In [1]: import numpy as np

In [2]: np.set_printoptions(precision=4, suppress=True, linewidth=140)

In [3]: J = np.loadtxt("m.csv", delimiter=",")

In [4]: J
Out[4]: 
array([[-0.4198,  0.1633,  0.6176, -0.6447],
       [ 0.5398, -0.7386,  0.3479, -0.2053],
       [-0.7197, -0.6097,  0.0181,  0.3316],
       [ 0.12  ,  0.237 ,  0.7051,  0.6575]])

In [5]: r0, g = J[2], J[1]

In [6]: r0 @ r0
Out[6]: np.float64(1.0)

In [7]: round(r0 @ g, 4)
Out[7]: np.float64(-0.0)

In [8]: p = (r0 @ g) / (r0 @ r0) * r0

In [9]: np.linalg.matrix_rank(np.outer(r0, g))
Out[9]: np.int64(1)

In [10]: p.round(4) + 0
Out[10]: array([0., 0., 0., 0.])

In [11]: np.round(np.linalg.norm(r0 + g) ** 2 + np.linalg.norm(r0 - g) ** 2, 4)
Out[11]: np.float64(4.0)

In [12]: vec = np.array([-2, 3, 2, -1])

In [13]: np.round(np.linalg.det(J), 4)
Out[13]: np.float64(-1.0)

In [14]: np.sort(np.abs(np.degrees(np.angle(np.linalg.eigvals(J)))))
Out[14]: array([  0.    , 103.9691, 103.9691, 180.    ])

In [15]: np.abs(np.linalg.eigvals(J))
Out[15]: array([1., 1., 1., 1.])

In [16]: round(float(np.linalg.norm(vec)), 4), np.round(np.linalg.norm(J @ vec), 4)
Out[16]: (4.2426, np.float64(4.2426))

In [17]: J.T @ (J @ vec)
Out[17]: array([-2.,  3.,  2., -1.])

In [18]: vec = np.array([-3, -3, -1, -3])

In [19]: J * vec
Out[19]: 
array([[ 1.2595, -0.4899, -0.6176,  1.934 ],
       [-1.6194,  2.2157, -0.3479,  0.616 ],
       [ 2.1591,  1.829 , -0.0181, -0.9949],
       [-0.3599, -0.711 , -0.7051, -1.9724]])

In [20]: J @ np.eye(4)[2]
Out[20]: array([0.6176, 0.3479, 0.0181, 0.7051])

In [21]: np.sign((J @ vec).round(6))
Out[21]: array([ 1.,  1.,  1., -1.])

In [22]: np.einsum("ij,j->i", J, vec)
Out[22]: array([ 2.0859,  0.8644,  2.9751, -3.7483])

In [23]: rng = np.random.default_rng(982403)

In [24]: z = rng.permutation(4)

In [25]: z
Out[25]: array([2, 0, 3, 1])

In [26]: A2 = J[z][:, z]

In [27]: np.diag(A2)
Out[27]: array([ 0.0181, -0.4198,  0.6575, -0.7386])

In [28]: A2
Out[28]: 
array([[ 0.0181, -0.7197,  0.3316, -0.6097],
       [ 0.6176, -0.4198, -0.6447,  0.1633],
       [ 0.7051,  0.12  ,  0.6575,  0.237 ],
       [ 0.3479,  0.5398, -0.2053, -0.7386]])

In [29]: O, evecs = np.linalg.qr(J[:, :3])[0], np.linalg.qr(J[:, 3:])[0]

In [30]: sigma = np.linalg.svd(O.T @ evecs, compute_uv=False)

In [31]: round(np.linalg.norm(O @ O.T - evecs @ evecs.T, 2), 4)
Out[31]: np.float64(1.0)

In [32]: sigma.round(4) + 0
Out[32]: array([0.])

In [33]: feats = np.load("case8.npy")

In [34]: feats
Out[34]: 
array([[-0.3391,  0.1073,  0.9346],
       [ 0.7913, -0.5047,  0.3451],
       [ 0.5087,  0.8566,  0.0863]])

In [35]: A2 = np.array([[-1, -2, -1], [-2, 2, 0], [0, 2, -2], [1, 2, 1]])

In [36]: np.einsum("ik,kj->ij", J, A2)
Out[36]: 
array([[-0.5514,  1.1122, -1.4601],
       [ 0.732 , -2.2716, -1.4408],
       [ 2.2707,  0.9196,  1.0151],
       [ 0.0635,  2.9592, -0.8727]])

In [37]: np.einsum("ij,ij->i", J, J)
Out[37]: array([1., 1., 1., 1.])

In [38]: J @ A2
Out[38]: 
array([[-0.5514,  1.1122, -1.4601],
       [ 0.732 , -2.2716, -1.4408],
       [ 2.2707,  0.9196,  1.0151],
       [ 0.0635,  2.9592, -0.8727]])

In [39]: A2.T @ J.T
Out[39]: 
array([[-0.5514,  0.732 ,  2.2707,  0.0635],
       [ 1.1122, -2.2716,  0.9196,  2.9592],
       [-1.4601, -1.4408,  1.0151, -0.8727]])

In [40]: vec = np.array([3, 1, -5])

In [41]: round(np.linalg.det(feats), 4)
Out[41]: np.float64(1.0)

In [42]: 3 - np.linalg.matrix_rank(feats - np.eye(3), tol=1e-8)
Out[42]: np.int64(1)

In [43]: np.abs(np.linalg.eigvals(feats))
Out[43]: array([1., 1., 1.])

In [44]: np.linalg.inv(feats)
Out[44]: 
array([[-0.3391,  0.7913,  0.5087],
       [ 0.1073, -0.5047,  0.8566],
       [ 0.9346,  0.3451,  0.0863]])

In [45]: data = np.load("test2.npy")

In [46]: data
Out[46]: 
array([[0, 1, 0, 0],
       [1, 0, 0, 0],
       [0, 0, 0, 1],
       [0, 0, 1, 0]])

In [47]: np.round(np.linalg.eigvalsh(data).min(), 4)
Out[47]: np.float64(-1.0)

In [48]: w, evecs = np.linalg.eigh(data)

In [49]: np.unique(w.round(6) + 0, return_counts=True)[1]
Out[49]: array([2, 2])

In [50]: np.linalg.svd(data, compute_uv=False)
Out[50]: array([1., 1., 1., 1.])

In [51]: np.linalg.eigvalsh(data + -1 * np.eye(4))
Out[51]: array([-2., -2.,  0.,  0.])

In [52]: np.round(evecs @ np.diag(w) @ evecs.T, 4) + 0
Out[52]: 
array([[0., 1., 0., 0.],
       [1., 0., 0., 0.],
       [0., 0., 0., 1.],
       [0., 0., 1., 0.]])

In [53]: data.sum(axis=1)
Out[53]: array([1, 1, 1, 1])

In [54]: np.sort(np.abs(np.linalg.eigvals(data)))[::-1]
Out[54]: array([1., 1., 1., 1.])

In [55]: data @ np.ones(4)
Out[55]: array([1., 1., 1., 1.])

In [56]: p = np.eye(4)[2]

In [57]: for _ in range(7):
    ...:     p = p @ data
    ...:     print(p.round(4))
    ...: 
[0. 0. 0. 1.]
[0. 0. 1. 0.]
[0. 0. 0. 1.]
[0. 0. 1. 0.]
[0. 0. 0. 1.]
[0. 0. 1. 0.]
[0. 0. 0. 1.]

In [58]: X = np.loadtxt("block5.csv", delimiter=",")

In [59]: X
Out[59]: 
array([[ 0.1167,  0.15  ,  0.0167, -0.2833],
       [ 0.15  ,  0.1929,  0.0214, -0.3643],
       [ 0.0167,  0.0214,  0.0024, -0.0405],
       [-0.2833, -0.3643, -0.0405,  0.6881]])

In [60]: r0 = np.array([0, 0])

In [61]: np.convolve(X[0], r0)
Out[61]: array([0., 0., 0., 0., 0.])

In [62]: np.correlate(X[0], X[1], "full")
Out[62]: array([-0.0425, -0.0521,  0.0196,  0.15  ,  0.0196, -0.0521, -0.0425])

In [63]: np.array([np.convolve(row, r0, "same") for row in X])
Out[63]: 
array([[0., 0., 0., 0.],
       [0., 0., 0., 0.],
       [0., 0., 0., 0.],
       [0., 0., 0., 0.]])

In [64]: np.round(np.cross(X[0, :3], X[1, :3]), 4) + 0
Out[64]: array([0., 0., 0.])

In [65]: np.linalg.matrix_rank(X, rtol=0.1)
Out[65]: np.int64(1)

In [66]: np.linalg.cond(X) > 100
Out[66]: np.True_

In [67]: vec = np.array([0, 7, 7, 2])

In [68]: X @ X @ vec
Out[68]: array([ 0.6   ,  0.7714,  0.0857, -1.4571])

In [69]: X @ vec
Out[69]: array([ 0.6   ,  0.7714,  0.0857, -1.4571])

In [70]: np.linalg.eigvalsh(2 * X - np.eye(4))
Out[70]: array([-1., -1., -1.,  1.])

In [71]: round(float((vec - X @ vec) @ (X @ vec)), 4)
Out[71]: 0.0
